% python3 -q
>>> import numpy as np
>>> np.set_printoptions(suppress=True, linewidth=100)
>>> def rd(a):
...     return np.round(a, 3) + 0
... 
>>> A = np.array([[-2, 1, -1], [1, -2, 1], [-1, 1, -2]])
>>> w, V = np.linalg.eigh(A)
>>> x = np.array([-2, -3, 3])
>>> print(rd(V * np.abs(w) @ V.T))
[[ 2. -1.  1.]
 [-1.  2. -1.]
 [ 1. -1.  2.]]
>>> print(rd(x @ A @ x / (x @ x)), rd(w[0]), rd(w[-1]))
-1.727 -4.0 -1.0
>>> print(V * np.maximum(w, 0) @ V.T)
[[0. 0. 0.]
 [0. 0. 0.]
 [0. 0. 0.]]
>>> print(x @ A @ x)
-38
>>> print(rd(np.linalg.eigvalsh(A[1:, 1:])))
[-3. -1.]
>>> print(np.einsum("ij,ji->", A, A))
18
>>> print(rd(np.linalg.det(2 * A)), rd(np.linalg.det(A)))
-32.0 -4.0
>>> print(rd(np.linalg.det(A[::-1])))
4.0
>>> print(rd(np.poly(A)))
[1. 6. 9. 4.]
>>> O, R = np.linalg.qr(A)
>>> print(rd(np.abs(np.diag(R))))
[2.449 1.354 1.206]
>>> print(O.shape, R.shape)
(3, 3) (3, 3)
>>> print(rd(O @ R))
[[-2.  1. -1.]
 [ 1. -2.  1.]
 [-1.  1. -2.]]
>>> print(rd(O.T @ O))
[[1. 0. 0.]
 [0. 1. 0.]
 [0. 0. 1.]]
>>> print(rd(np.trace(O @ O.T)))
3.0
>>> U, sigma, vt = np.linalg.svd(A, full_matrices=False)
>>> print(rd(sigma))
[4. 1. 1.]
>>> print((sigma > 1e-8).sum())
3
>>> print(np.abs(U[:, 0]).round(6).argmax())
0
>>> print(rd(U.T @ U))
[[1. 0. 0.]
 [0. 1. 0.]
 [0. 0. 1.]]
>>> m1 = 0.7 ** np.abs(np.subtract.outer(np.arange(4), np.arange(4)))
>>> print(rd(m1))
[[1.    0.7   0.49  0.343]
 [0.7   1.    0.7   0.49 ]
 [0.49  0.7   1.    0.7  ]
 [0.343 0.49  0.7   1.   ]]
>>> x = np.array([-1, -2, 2, -1])
>>> h = np.maximum(m1 @ x, 0)
>>> print(rd(np.tanh(m1 @ x)))
[-0.943 -0.946 -0.53  -0.727]
>>> print(m1 * (h > 1e-9)[:, None])
[[0. 0. 0. 0.]
 [0. 0. 0. 0.]
 [0. 0. 0. 0.]
 [0. 0. 0. 0.]]
>>> print(np.maximum(m1 @ (3 * x), 0))
[0. 0. 0. 0.]
>>> out = np.array([[0, -3], [0, 1]])
>>> cent = np.kron(out, m1)
>>> print(cent.shape)
(8, 8)
>>> print(rd(cent))
[[ 0.     0.     0.     0.    -3.    -2.1   -1.47  -1.029]
 [ 0.     0.     0.     0.    -2.1   -3.    -2.1   -1.47 ]
 [ 0.     0.     0.     0.    -1.47  -2.1   -3.    -2.1  ]
 [ 0.     0.     0.     0.    -1.029 -1.47  -2.1   -3.   ]
 [ 0.     0.     0.     0.     1.     0.7    0.49   0.343]
 [ 0.     0.     0.     0.     0.7    1.     0.7    0.49 ]
 [ 0.     0.     0.     0.     0.49   0.7    1.     0.7  ]
 [ 0.     0.     0.     0.     0.343  0.49   0.7    1.   ]]
>>> print(rd(np.linalg.norm(cent, 2)), rd(np.linalg.norm(out, 2) * np.linalg.norm(m1, 2)))
8.617 8.617
>>> print(np.linalg.matrix_rank(cent))
4
